$ python3 -q
>>> import numpy as np
>>> from numpy import linalg as LA
>>> np.set_printoptions(suppress=True, linewidth=200)
>>> def rnd(a):
...     return np.round(a, 4) + 0
... 
>>> F = np.load("mat.npy")
>>> print(F)
[[ 0.8218  3.6436  0.8218]
 [-1.1928 -0.3855 -1.1928]
 [-2.3639 -2.7277 -2.3639]
 [-1.279  -0.558  -1.279 ]
 [ 0.3976  2.7952  0.3976]
 [ 0.4761  2.9522  0.4761]
 [ 0.9315  3.8631  0.9315]
 [ 0.2143  2.4286  0.2143]
 [-1.6481 -1.2962 -1.6481]
 [-1.0252 -0.0504 -1.0252]
 [ 1.1499  4.2998  1.1499]
 [ 1.7923  5.5846  1.7923]
 [-1.5659 -1.1319 -1.5659]
 [ 2.313   6.626   2.313 ]]
>>> G = np.cov(F, rowvar=False)
>>> print(rnd(np.corrcoef(F.T)))
[[1. 1. 1.]
 [1. 1. 1.]
 [1. 1. 1.]]
>>> print(rnd(G))
[[2.0505 4.1009 2.0505]
 [4.1009 8.2018 4.1009]
 [2.0505 4.1009 2.0505]]
>>> print(np.argsort(-F.std(axis=0).round(6), kind="stable"))
[1 0 2]
>>> print(rnd(LA.eigvalsh(G)[::-1]))
[12.3027  0.      0.    ]
>>> E = np.load("dump.npy")
>>> print(E)
[[1 0 0]
 [0 0 1]
 [0 1 0]]
>>> print(E.T @ E)
[[1 0 0]
 [0 1 0]
 [0 0 1]]
>>> print(rnd(LA.svd(E, compute_uv=False)))
[1. 1. 1.]
>>> print(rnd(LA.norm(E, axis=0)))
[1. 1. 1.]
>>> print(E @ E.T)
[[1 0 0]
 [0 1 0]
 [0 0 1]]
>>> print(E[:, 1] @ E[:, 2])
0
>>> print(np.abs(np.diag(LA.qr(F)[1])) > 1e-9)
[ True  True False]
>>> print(np.unique(F.round(6), axis=0).shape)
(14, 3)
>>> print(rnd(np.trace(LA.pinv(F) @ F)))
2.0
>>> f = np.array([0, 2, 2])
>>> other = E + np.outer(f, np.eye(3)[1])
>>> print(LA.matrix_rank(LA.inv(other) - LA.inv(E), tol=1e-8))
1
>>> other = E[0, 0] * E[1:] - np.outer(E[1:, 0], E[0])
>>> print(other)
[[0 0 1]
 [0 1 0]]
>>> print(LA.matrix_rank(other), LA.matrix_rank(E))
2 3
>>> print(np.flatnonzero(~other.round(6).any(axis=1)))
[]
>>> print(E[:, 0] / E[0, 0])
[1. 0. 0.]
>>> print(rnd(LA.det(E)))
-1.0
>>> print((LA.matrix_power((E != 0) + (E.T != 0) + np.eye(3), 3) > 0).astype(int))
[[1 0 0]
 [0 1 1]
 [0 1 1]]
>>> A = np.loadtxt("run2.csv", delimiter=",")
>>> print(A)
[[ 0.9508 -0.598  -0.598 ]
 [-0.3185  0.4462  0.03  ]
 [ 0.4854  0.2913 -0.3185]
 [-0.05   -0.4462  0.1489]
 [ 0.4053  0.4462 -0.3185]
 [-0.8957 -0.6696  0.7163]
 [ 0.3364 -0.5581  0.    ]
 [-0.6805  0.881   0.03  ]
 [-0.1391 -0.0898  0.0898]
 [ 0.1684  0.1489 -0.1194]
 [-0.3627  0.9366 -0.2636]
 [-0.4053 -0.7818  0.4462]
 [-0.8144 -0.5154  0.598 ]
 [ 0.7739 -0.03   -0.4462]]
>>> cen = (A - A.mean(axis=0)) / A.std(axis=0)
>>> print(np.argwhere(np.abs(cen) > 2))
[]
>>> c = LA.lstsq(np.delete(cen, 1, axis=1), cen[:, 1])[0]
>>> print(np.abs(c).argmax())
1
>>> print(rnd(c))
[-1.5178 -1.7393]
>>> rng = np.random.default_rng(23581)
>>> other = A + rng.integers(-2, 3, (14, 2)) @ rng.integers(-2, 3, (2, 3))
>>> print(rnd(other))
[[ 4.9508 -5.598  -2.598 ]
 [ 0.6815 -1.5538 -0.97  ]
 [-4.5146  4.2913  0.6815]
 [ 0.95   -2.4462 -0.8511]
 [-3.5947  5.4462  1.6815]
 [-2.8957  3.3304  2.7163]
 [-2.6636 -0.5581 -1.    ]
 [ 2.3195  0.881   1.03  ]
 [ 3.8609 -5.0898 -1.9102]
 [ 5.1684 -3.8511 -1.1194]
 [ 3.6373 -4.0634 -2.2636]
 [ 0.5947 -2.7818 -0.5538]
 [-0.8144 -3.5154 -1.402 ]
 [-5.2261  5.97    1.5538]]
>>> print(LA.matrix_rank(other - A, tol=1e-8))
2
>>> print(rnd(LA.svd(other - A, compute_uv=False)))
[19.6713  5.2952  0.    ]
>>> d = LA.norm(other[:, None] - other[None], axis=-1)
>>> print(d[10].round(6).argsort(kind="stable")[:4])
[10  8  9  0]
>>> print(np.flatnonzero(d[10] < d.mean() / 2))
[ 0  8  9 10]
>>> print(np.unravel_index(d.round(6).argmax(), d.shape))
(np.int64(0), np.int64(13))
>>> print(d.shape)
(14, 14)
>>> hat = A @ LA.solve(A.T @ A, A.T)
>>> print(rnd(hat @ A[:, 1]))
[-0.598   0.4462  0.2913 -0.4462  0.4462 -0.6696 -0.5581  0.881  -0.0898  0.1489  0.9366 -0.7818 -0.5154 -0.03  ]
>>> print(rnd(np.trace(hat)))
3.0
>>> print(LA.matrix_rank(np.eye(14) - hat))
11
>>> print(np.allclose(hat @ hat, hat))
True
>>> cent = A[[8, 3]].astype(float)
>>> for _ in range(6):
...     idx = LA.norm(A[:, None] - cent, axis=-1).argmin(axis=1)
...     cent = np.array([A[idx == j].mean(axis=0) for j in range(2)])
... 
>>> print(idx)
[1 0 0 1 0 1 1 0 1 0 0 1 1 0]
>>> print(rnd(cent[1] - cent[0]))
[-0.2127 -0.9684  0.4011]
>>> print(rnd(cent))
[[ 0.0673  0.4457 -0.2009]
 [-0.1453 -0.5227  0.2002]]
>>> print(np.abs(cent[1] - cent[0]).argmax())
1
>>> m1 = np.array([[-6, 3, 2, -5], [2, -4, 3, -5], [-2, -2, 14, 3], [5, 2, -1, -5]])
>>> vec = np.array([3, 5, 0, -2])
>>> a = np.maximum(m1 @ vec, 0)
>>> print(rnd(np.tanh(m1 @ vec)))
[ 1.     -0.9993 -1.      1.    ]
>>> print(m1.reshape(-1, 2))
[[-6  3]
 [ 2 -5]
 [ 2 -4]
 [ 3 -5]
 [-2 -2]
 [14  3]
 [ 5  2]
 [-1 -5]]
>>> t3 = m1.reshape(4, 2, -1)
>>> print(t3.shape)
(4, 2, 2)
>>> print(np.einsum("ihd,jhd->hij", t3, t3).shape)
(2, 4, 4)
>>> print(t3[:, 0])
[[-6  3]
 [ 2 -4]
 [-2 -2]
 [ 5  2]]
>>> print(t3.sum(axis=1))
[[-4 -2]
 [ 5 -9]
 [12  1]
 [ 4 -3]]
>>> t3 = np.stack([A, 3 * A, A[::-1]])
>>> print(rnd(LA.norm(t3, axis=(1, 2))))
[3.2708 9.8124 3.2708]
>>> print(rnd(np.einsum("bij,cij->bc", t3, t3)))
[[10.6982 32.0945 -0.473 ]
 [32.0945 96.2834 -1.419 ]
 [-0.473  -1.419  10.6982]]
>>> J = np.array([[-1, 3, -1, 3], [1, -3, 1, -3], [3, -9, 3, -9]])
>>> print(LA.matrix_rank(J, rtol=0.1))
1
>>> print(np.argsort(-LA.norm(J, axis=0).round(6), kind="stable")[:3])
[1 3 0]
>>> print(LA.cond(J) > 100)
True
>>> print([round(float(x), 4) for x in LA.svd(J, compute_uv=False)[:3]])
[14.8324, 0.0, 0.0]
>>> idx = rng.integers(0, 3, 4)
>>> K = (idx[:, None] == idx) * -1 + np.eye(4)
>>> print(K)
[[ 0. -1.  0.  0.]
 [-1.  0.  0.  0.]
 [ 0.  0.  0. -1.]
 [ 0.  0. -1.  0.]]
>>> left, sv, vt = LA.svd(J)
>>> evecs = vt[:(sv > 1e-8).sum()]
>>> vec = J[0] + 5 * J[2] + rng.integers(2) * np.eye(4)[3]
>>> print(vec)
[ 14. -42.  14. -42.]
>>> print(rnd(LA.norm(vec - evecs.T @ evecs @ vec)))
0.0
>>> print(np.allclose(evecs.T @ evecs @ vec, vec))
True
>>> print(LA.matrix_rank(np.vstack([J, vec])))
1
>>> f, v = K[0], K[3]
>>> print(f @ v)
0.0
>>> p = (f @ v) / (f @ f) * f
>>> print(p)
[ 0. -0.  0.  0.]
>>> print((v - p) @ f)
0.0
>>> print(np.outer(f, v))
[[ 0.  0. -0.  0.]
 [-0. -0.  1. -0.]
 [ 0.  0. -0.  0.]
 [ 0.  0. -0.  0.]]
>>> print(LA.matrix_rank(np.outer(f, v)))
1
>>> vec = np.array([-1, 1, -1, 0])
>>> print(rnd(LA.det(K)))
1.0
>>> print(rnd(np.abs(LA.eigvals(K))))
[1. 1. 1. 1.]
>>> feats = np.array([[4, 8, 9], [-9, 7, -8], [-8, 1, 0]])
>>> W1 = np.array([[0, -2, 2, 3, -3], [-3, -3, 3, 1, -1], [-3, 1, -2, 1, 2]])
>>> c = np.array([0, 8, 8, 0, 7])
>>> hid = np.maximum(feats @ W1 + c, 0)
>>> print(rnd((hid > 0).mean(axis=0)))
[0.3333 0.3333 0.6667 0.3333 1.    ]
>>> cent = np.array([[-2, 2, -1], [-2, 2, 2], [0, -2, 0], [-1, -1, -1], [1, -2, 2]])
>>> print(hid @ cent)
[[-24 -83 -19]
 [  5 -70  19]
 [-12 -18 102]]
>>> print((hid @ cent).round(6).argmax(axis=1))
[2 2 2]
>>> data = np.load("x.npy")
>>> print(data)
[[ 1 -1  1 -1  1 -1  1 -1]
 [ 1 -1  1 -1 -1  1 -1  1]
 [ 1  1  1  1 -1 -1 -1 -1]]
>>> f = np.array([5, -6, 4, -5])
>>> other = K + np.outer(f, np.eye(4)[1])
>>> print(other)
[[ 0.  4.  0.  0.]
 [-1. -6.  0.  0.]
 [ 0.  4.  0. -1.]
 [ 0. -5. -1.  0.]]
>>> print(rnd(LA.det(other) / LA.det(K)), rnd(1 + LA.solve(K, f)[1]))
-4.0 -4.0
>>> G = data.T @ data
>>> print(np.trace(G), (data ** 2).sum())
24 24
>>> print(G)
[[ 3 -1  3 -1 -1 -1 -1 -1]
 [-1  3 -1  3 -1 -1 -1 -1]
 [ 3 -1  3 -1 -1 -1 -1 -1]
 [-1  3 -1  3 -1 -1 -1 -1]
 [-1 -1 -1 -1  3 -1  3 -1]
 [-1 -1 -1 -1 -1  3 -1  3]
 [-1 -1 -1 -1  3 -1  3 -1]
 [-1 -1 -1 -1 -1  3 -1  3]]
>>> f = np.array([3, 2])
>>> print(np.array([np.convolve(row, f, "same") for row in data]))
[[ 3 -1  1 -1  1 -1  1 -1]
 [ 3 -1  1 -1 -5  1 -1  1]
 [ 3  5  5  5 -1 -5 -5 -5]]
>>> print(np.polyval(f, data[2]))
[ 5  5  5  5 -1 -1 -1 -1]
>>> print(np.convolve(data[2], f))
[ 3  5  5  5 -1 -5 -5 -5 -2]
>>> print(np.cross(data[2, :3], data[1, :3]))
[ 2  0 -2]
>>> print(np.correlate(data[2], data[1], "full"))
[ 1  0  1  0 -3  0 -3  0  3  0  3  0 -1  0 -1]
>>> def softmax(z):
...     e = np.exp(z - z.max(axis=-1, keepdims=True))
...     return e / e.sum(axis=-1, keepdims=True)
... 
>>> print(rnd(softmax(10 * data[1])))
[0.25 0.   0.25 0.   0.   0.25 0.   0.25]
>>> S = data @ data.T / np.sqrt(8)
>>> print(rnd(softmax(S)))
[[0.8943 0.0529 0.0529]
 [0.0529 0.8943 0.0529]
 [0.0529 0.0529 0.8943]]
>>> print(rnd(softmax(S)[1] @ data))
[ 1.     -0.8943  1.     -0.8943 -0.8943  0.7886 -0.8943  0.7886]
>>> print(softmax(S).round(6).argmax(axis=1))
[0 1 2]
